% ipython --no-banner

In [1]: import numpy as np

In [2]: import numpy.linalg as la

In [3]: np.set_printoptions(suppress=True, linewidth=120)

In [4]: A2 = np.array([[2, -3, 0, -3]])

In [5]: data = A2.T @ A2

In [6]: data
Out[6]: 
array([[ 4, -6,  0, -6],
       [-6,  9,  0,  9],
       [ 0,  0,  0,  0],
       [-6,  9,  0,  9]])

In [7]: # symmetric, so the eigenvalues are real

In [8]: np.round(la.norm(data, axis=0), 3)
Out[8]: array([ 9.381, 14.071,  0.   , 14.071])

In [9]: round(la.norm(data) ** 2 / la.norm(data, 2) ** 2, 3)
Out[9]: np.float64(1.0)

In [10]: print(round(la.norm(data, 1), 3), round(float(la.norm(data, np.inf)), 3))
24.0 24.0

In [11]: np.round(la.norm(data, axis=1), 3)
Out[11]: array([ 9.381, 14.071,  0.   , 14.071])

In [12]: round(float(la.norm(data[0], 1)), 3), np.round(la.norm(data[0], np.inf), 3)
Out[12]: (16.0, np.float64(6.0))

In [13]: print(la.norm(data, axis=1).argmax())
1

In [14]: print(np.round(la.norm(data, 2) / la.norm(data), 3))
1.0

In [15]: print(la.matrix_rank(data, rtol=0.1))
1

In [16]: [round(float(x), 3) for x in la.svd(data, compute_uv=False)[:3]]
Out[16]: [22.0, 0.0, 0.0]

In [17]: print(np.argsort(-la.norm(data, axis=0).round(6), kind="stable")[:3])
[1 3 0]

In [18]: basis = np.array([[1, 0, 2, 1], [2, 1, 1, -2], [2, -2, -1, 2]])

In [19]: rng = np.random.default_rng(980)

In [20]: feats = rng.normal(size=(13, 3)) @ basis + np.array([3, -3, 0, 3])

In [21]: feats.round(3)
Out[21]: 
array([[ 7.531, -4.787, -0.986,  3.473],
       [-1.073, -0.173, -0.024, -0.306],
       [-0.99 , -3.523, -1.668,  4.551],
       [ 4.748, -2.246,  2.143,  2.393],
       [-0.369, -3.022, -3.659,  1.91 ],
       [ 3.516, -5.763, -2.089,  6.269],
       [-1.747, -0.302,  3.166,  2.554],
       [ 5.362, -3.076, -0.172,  1.939],
       [ 2.87 , -3.484, -0.456,  3.608],
       [-0.629, -0.41 , -0.357, -0.319],
       [ 4.165, -1.716,  2.751,  2.136],
       [14.082, -4.831,  1.259,  2.208],
       [ 5.501, -4.127, -3.182,  1.598]])

In [22]: Xs = (feats - feats.mean(axis=0)) / feats.std(axis=0)

In [23]: np.argwhere(np.abs(Xs) > 2)
Out[23]: 
array([[ 5,  3],
       [11,  0]])

In [24]: coef = la.lstsq(np.delete(Xs, 0, axis=1), Xs[:, 0])[0]

In [25]: coef.round(3)
Out[25]: array([-1.639,  0.768, -0.88 ])

In [26]: print(np.abs(coef).argmax())
0

In [27]: basis = feats[[0, 11]].astype(float)

In [28]: for _ in range(7):
    ...:     idx = la.norm(feats[:, None] - basis, axis=-1).argmin(axis=1)
    ...:     basis = np.array([feats[idx == j].mean(axis=0) for j in range(2)])
    ...: 

In [29]: idx
Out[29]: array([0, 0, 0, 0, 0, 0, 0, 0, 0, 0, 0, 1, 0])

In [30]: print(np.round(basis[1] - basis[0], 3))
[11.675 -2.112  1.637 -0.276]

In [31]: J = np.loadtxt("w.csv", delimiter=",")

In [32]: print(J)
[[-0.9    0.316  0.3    0.1   -0.4    0.1  ]
 [-0.4    2.701 -0.4    0.9    0.5   -1.3  ]
 [ 0.5    4.755  0.5    1.6    1.1   -0.7  ]
 [-1.5   -2.078  0.    -0.7    0.7   -0.3  ]
 [ 0.4   -0.962 -0.9   -0.3   -2.2    1.1  ]
 [ 0.2    0.234  1.7    0.1   -0.1   -0.4  ]
 [ 2.3   -3.009  1.3   -1.    -1.    -0.6  ]
 [-0.1   -7.479 -0.2   -2.5    0.2    0.7  ]
 [-2.5   -1.449  1.4   -0.5    0.6    0.7  ]
 [ 0.5   -4.19   0.    -1.4    0.2    0.3  ]
 [ 0.5   -4.457  1.2   -1.5    0.8   -0.3  ]
 [-0.6    1.005 -0.4    0.3    1.5    0.5  ]]

In [33]: idx = J[:, 1] > np.median(J[:, 1])

In [34]: r0 = J[idx].mean(axis=0) - J[~idx].mean(axis=0)

In [35]: print(r0.round(3) + 0)
[ 0.     5.118 -0.483  1.717 -0.183 -0.2  ]

In [36]: idx.astype(int)
Out[36]: array([1, 1, 1, 0, 1, 1, 0, 0, 0, 0, 0, 1])

In [37]: np.argsort(-np.abs(r0).round(6), kind="stable")
Out[37]: array([1, 3, 2, 5, 4, 0])

In [38]: left, s, Vh = la.svd(J)

In [39]: s.round(3)
Out[39]: array([12.578,  4.425,  3.533,  2.537,  1.475,  0.032])

In [40]: np.argmax(s[:-1] / (s[1:] + 1e-6)) + 1
Out[40]: np.int64(5)

In [41]: A2 = left[:, :5] @ np.diag(s[:5]) @ Vh[:5]

In [42]: round(la.norm(J - A2) / la.norm(J), 3)
Out[42]: np.float64(0.002)

In [43]: la.matrix_rank(J, rtol=0.05)
Out[43]: np.int64(5)

In [44]: np.round(la.norm(J - A2, 2), 3), np.round(s[5], 3)
Out[44]: (np.float64(0.032), np.float64(0.032))

In [45]: x = np.array([3, -8, 6, 9, -8, -2])

In [46]: rhs = J @ x

In [47]: print(np.round(la.pinv(J) @ J, 3) + 0)
[[1. 0. 0. 0. 0. 0.]
 [0. 1. 0. 0. 0. 0.]
 [0. 0. 1. 0. 0. 0.]
 [0. 0. 0. 1. 0. 0.]
 [0. 0. 0. 0. 1. 0.]
 [0. 0. 0. 0. 0. 1.]]

In [48]: rhs.round(3)
Out[48]: array([  0.472, -18.508, -26.54 ,   0.824,  16.196,  11.428,  38.972,  32.832,   1.792,  20.22 ,  25.056, -22.54 ])

In [49]: np.round(la.solve(J.T @ J, J.T @ rhs), 3)
Out[49]: array([ 3., -8.,  6.,  9., -8., -2.])

In [50]: rhs = rhs + 0.02 * rng.normal(size=12)

In [51]: rhs.round(3)
Out[51]: array([  0.446, -18.542, -26.545,   0.808,  16.197,  11.452,  38.973,  32.832,   1.808,  20.233,  25.071, -22.512])

In [52]: coef, *_ = la.lstsq(J, rhs)

In [53]: round(la.norm(rhs - J @ coef), 3)
Out[53]: np.float64(0.031)

In [54]: print(np.round(J.T @ (rhs - J @ coef), 3) + 0)
[0. 0. 0. 0. 0. 0.]

In [55]: [round(float(la.norm(la.solve(J.T @ J + lam * np.eye(6), J.T @ rhs))), 2) for lam in (0, 1, 10, 100)]
Out[55]: [16.1, 10.72, 7.27, 3.41]

In [56]: K = np.array([[-1.37, -0.65, 3.54, 0.75],
    ...:     [-1.63, 0.02, 0.42, 2.37],
    ...:     [0.31, 0.7, -2.76, 1.53],
    ...:     [0.04, -0.02, 0.21, 0.03],
    ...:     [0.8, -0.64, 2.67, -2.47],
    ...:     [-1.67, -0.2, -0.33, 0.24]])

In [57]: left, s, Vh = la.svd(K)

In [58]: V = Vh[:(s > 1e-8).sum()]

In [59]: x = K[4] + -3 * K[2] + rng.integers(2) * np.eye(4)[3]

In [60]: x.round(3)
Out[60]: array([-0.13, -2.74, 10.95, -6.06])

In [61]: print(np.round(np.diag(V.T @ V), 3))
[0.973 0.07  0.979 0.978]

In [62]: np.allclose(V.T @ V @ x, x)
Out[62]: False

In [63]: rank = la.matrix_rank(K)

In [64]: print(rank)
3

In [65]: N = la.svd(K)[2][rank:].T

In [66]: print([int(la.matrix_rank(K[:, :j + 1])) for j in range(4)])
[1, 2, 3, 3]

In [67]: N.shape
Out[67]: (4, 1)

In [68]: print([int(la.matrix_rank(K[:i])) for i in range(1, len(K) + 1)])
[1, 2, 3, 3, 3, 3]

In [69]: np.round(N[:, 0] / N[np.abs(N[:, 0]).round(6).argmax(), 0], 3)
Out[69]: array([-0.171,  1.   ,  0.15 , -0.153])

In [70]: np.round(N @ N.T, 3)
Out[70]: 
array([[ 0.027, -0.159, -0.024,  0.024],
       [-0.159,  0.93 ,  0.139, -0.142],
       [-0.024,  0.139,  0.021, -0.021],
       [ 0.024, -0.142, -0.021,  0.022]])

In [71]: np.round(K @ N, 3) + 0
Out[71]: 
array([[0.],
       [0.],
       [0.],
       [0.],
       [0.],
       [0.]])

In [72]: la.matrix_rank(K.T @ K), la.matrix_rank(K @ K.T)
Out[72]: (np.int64(3), np.int64(3))

In [73]: A2 = np.array([[2, -5, 1, -1, 5, 4, 4],
    ...:     [-4, 4, -4, 1, 0, -2, 0],
    ...:     [1, 3, 4, 1, 5, -3, 0],
    ...:     [-1, 5, -5, -5, -2, 5, 5],
    ...:     [0, -2, 1, 5, 5, -1, -5],
    ...:     [-4, -1, 4, 0, -2, 2, -5],
    ...:     [2, -1, 2, -4, -3, -2, 2]])

In [74]: m1 = np.triu(A2, 1)

In [75]: m1
Out[75]: 
array([[ 0, -5,  1, -1,  5,  4,  4],
       [ 0,  0, -4,  1,  0, -2,  0],
       [ 0,  0,  0,  1,  5, -3,  0],
       [ 0,  0,  0,  0, -2,  5,  5],
       [ 0,  0,  0,  0,  0, -1, -5],
       [ 0,  0,  0,  0,  0,  0, -5],
       [ 0,  0,  0,  0,  0,  0,  0]])

In [76]: round(la.norm(m1, 2) / la.norm(m1), 3)
Out[76]: np.float64(0.738)

In [77]: [round(float(x), 3) for x in la.svd(m1, compute_uv=False)[:3]]
Out[77]: [11.557, 8.034, 5.654]

In [78]: np.argsort(-la.norm(m1, axis=0).round(6), kind="stable")[:3]
Out[78]: array([6, 5, 4])

In [79]: t3 = np.stack([m1, 4 * m1, m1[::-1]])

In [80]: print((t3 @ m1.T).shape)
(3, 7, 7)

In [81]: np.round(la.norm(t3, axis=(1, 2)), 3)
Out[81]: array([15.652, 62.61 , 15.652])

In [82]: print(np.round(la.det(t3), 3))
[0. 0. 0.]

In [83]: print(np.einsum("bij,cij->bc", t3, t3))
[[ 245  980   60]
 [ 980 3920  240]
 [  60  240  245]]

In [84]: rank = la.matrix_rank(m1)

In [85]: rank
Out[85]: np.int64(6)

In [86]: N = la.svd(m1)[2][rank:].T

In [87]: N.shape
Out[87]: (7, 1)

In [88]: print(la.matrix_rank(m1.T @ m1), la.matrix_rank(m1 @ m1.T))
6 6

In [89]: print([int(la.matrix_rank(m1[:i])) for i in range(1, len(m1) + 1)])
[1, 2, 3, 4, 5, 6, 6]

In [90]: E = np.array([[1.0, 2.0, 0.0], [2.0, 5.0, 2.0], [0.0, 2.0, 0.0]])

In [91]: vals, V = la.eig(E)

In [92]: np.round(np.sort(la.eigvals(E.T)), 3)
Out[92]: array([-1.   ,  0.628,  6.372])

In [93]: np.round(np.sort(la.eigvals(E @ E)), 3)
Out[93]: array([ 0.394,  1.   , 40.606])

In [94]: np.round(np.prod(vals), 3)
Out[94]: np.float64(-4.0)

In [95]: x = np.array([2, -4, -2])

In [96]: rhs = E @ x

In [97]: rhs
Out[97]: array([ -6., -20.,  -8.])

In [98]: print(np.round(la.solve(E, rhs), 3))
[ 2. -4. -2.]

In [99]: print(np.round(la.solve(E.T, E[1]), 3))
[ 0.  1. -0.]

In [100]: np.round(la.solve(E, E[:, 0]), 3)
Out[100]: array([ 1.,  0., -0.])

In [101]: arr = np.array([[6, 14, 19, 9, -19, -14],
     ...:     [-6, 20, 20, -20, 13, 1],
     ...:     [-8, -4, -9, -3, 9, -11],
     ...:     [-4, 8, 6, -4, 2, -4],
     ...:     [-24, -2, -19, -5, 18, -27],
     ...:     [14, -4, 4, 17, -22, 1],
     ...:     [12, -14, -9, 15, -14, 13]])

In [102]: arr
Out[102]: 
array([[  6,  14,  19,   9, -19, -14],
       [ -6,  20,  20, -20,  13,   1],
       [ -8,  -4,  -9,  -3,   9, -11],
       [ -4,   8,   6,  -4,   2,  -4],
       [-24,  -2, -19,  -5,  18, -27],
       [ 14,  -4,   4,  17, -22,   1],
       [ 12, -14,  -9,  15, -14,  13]])

In [103]: left, s, Vh = la.svd(arr)

In [104]: V = Vh[:(s > 1e-8).sum()]

In [105]: x = arr[2] + -3 * arr[5] + rng.integers(2) * np.eye(6)[4]

In [106]: x
Out[106]: array([-50.,   8., -21., -54.,  75., -14.])

In [107]: round(float(la.norm(x - V.T @ V @ x)), 3)
Out[107]: 0.0

In [108]: la.matrix_rank(np.vstack([arr, x]))
Out[108]: np.int64(4)
